>>> import numpy as np
>>> np.set_printoptions(suppress=True, linewidth=100)
>>> F = np.array([[0, 1, 3, 0, -1],
...     [0, 0, -2, 0, -1],
...     [0, 0, 0, -3, -2],
...     [0, 0, 0, 0, -1],
...     [0, 0, 0, 0, 0]])
>>> print(np.linalg.matrix_rank(F, rtol=0.1))
3
>>> print([round(float(x), 2) for x in np.linalg.svd(F, compute_uv=False)[:3]])
[3.84, 3.63, 1.42]
>>> print(np.linalg.cond(F) > 100)
True
>>> print(round(float(np.linalg.norm(F, 2) / np.linalg.norm(F)), 2))
0.7
>>> print(np.argsort(-np.linalg.norm(F, axis=0).round(6), kind="stable")[:3])
[2 3 4]
>>> print(round(float(np.trace(np.linalg.pinv(F) @ F)), 2))
4.0
>>> print(np.round(F @ np.linalg.pinv(F) @ F, 2) + 0)
[[ 0.  1.  3.  0. -1.]
 [ 0.  0. -2.  0. -1.]
 [ 0.  0.  0. -3. -2.]
 [ 0.  0.  0.  0. -1.]
 [ 0.  0.  0.  0.  0.]]
>>> print(np.allclose(F[:-1].T @ np.linalg.lstsq(F[:-1].T, F[-1])[0], F[-1]))
True
>>> print(np.linalg.matrix_rank(F - F[0, 0] * np.eye(5)))
4
>>> hat = np.triu(np.array([[-2, 1, -1, -1, 1],
...     [-1, -1, -2, 1, -1],
...     [0, 2, 2, 0, 1],
...     [-2, -1, 0, 0, -2],
...     [2, 0, 2, -2, 0]]), 1) + np.eye(5)
>>> other = hat @ F @ np.linalg.inv(hat)
>>> print(hat @ F - F @ hat)
[[ 0.  0.  0.  2.  0.]
 [ 0.  0.  0.  6.  5.]
 [ 0.  0.  0.  0. -6.]
 [ 0.  0.  0.  0.  0.]
 [ 0.  0.  0.  0.  0.]]
>>> print(np.trace(other), np.trace(F))
0.0 0
>>> arr = np.loadtxt("mat.csv", delimiter=",")
>>> print(arr)
[[ 4.  2.  3.  0.  3.  1. -2.  1.  1. -2.  2.  1.]
 [ 2.  7.  6.  0.  6.  2. -4.  2.  2. -4.  4.  2.]
 [ 3.  6. 12.  0.  9.  3. -6.  3.  3. -6.  6.  3.]
 [ 0.  0.  0.  3.  0.  0.  0.  0.  0.  0.  0.  0.]
 [ 3.  6.  9.  0. 12.  3. -6.  3.  3. -6.  6.  3.]
 [ 1.  2.  3.  0.  3.  4. -2.  1.  1. -2.  2.  1.]
 [-2. -4. -6.  0. -6. -2.  7. -2. -2.  4. -4. -2.]
 [ 1.  2.  3.  0.  3.  1. -2.  4.  1. -2.  2.  1.]
 [ 1.  2.  3.  0.  3.  1. -2.  1.  4. -2.  2.  1.]
 [-2. -4. -6.  0. -6. -2.  4. -2. -2.  7. -4. -2.]
 [ 2.  4.  6.  0.  6.  2. -4.  2.  2. -4.  7.  2.]
 [ 1.  2.  3.  0.  3.  1. -2.  1.  1. -2.  2.  4.]]
>>> x0 = np.array([9, 0, 6, 1, 2, 7, 3, 1, 3, 1, 1, 7])
>>> h1 = np.maximum(arr @ x0, 0)
>>> print(np.flatnonzero(h1 > 1e-9))
[ 0  1  2  3  4  5  7  8 10 11]
>>> print(np.maximum(arr @ (3 * x0), 0))
[216. 270. 459.   9. 423. 198.   0. 144. 162.   0. 279. 198.]
>>> print(np.maximum(arr @ x0, 0) - np.maximum(-arr @ x0, 0))
[ 72.  90. 153.   3. 141.  66. -81.  48.  54. -87.  93.  66.]
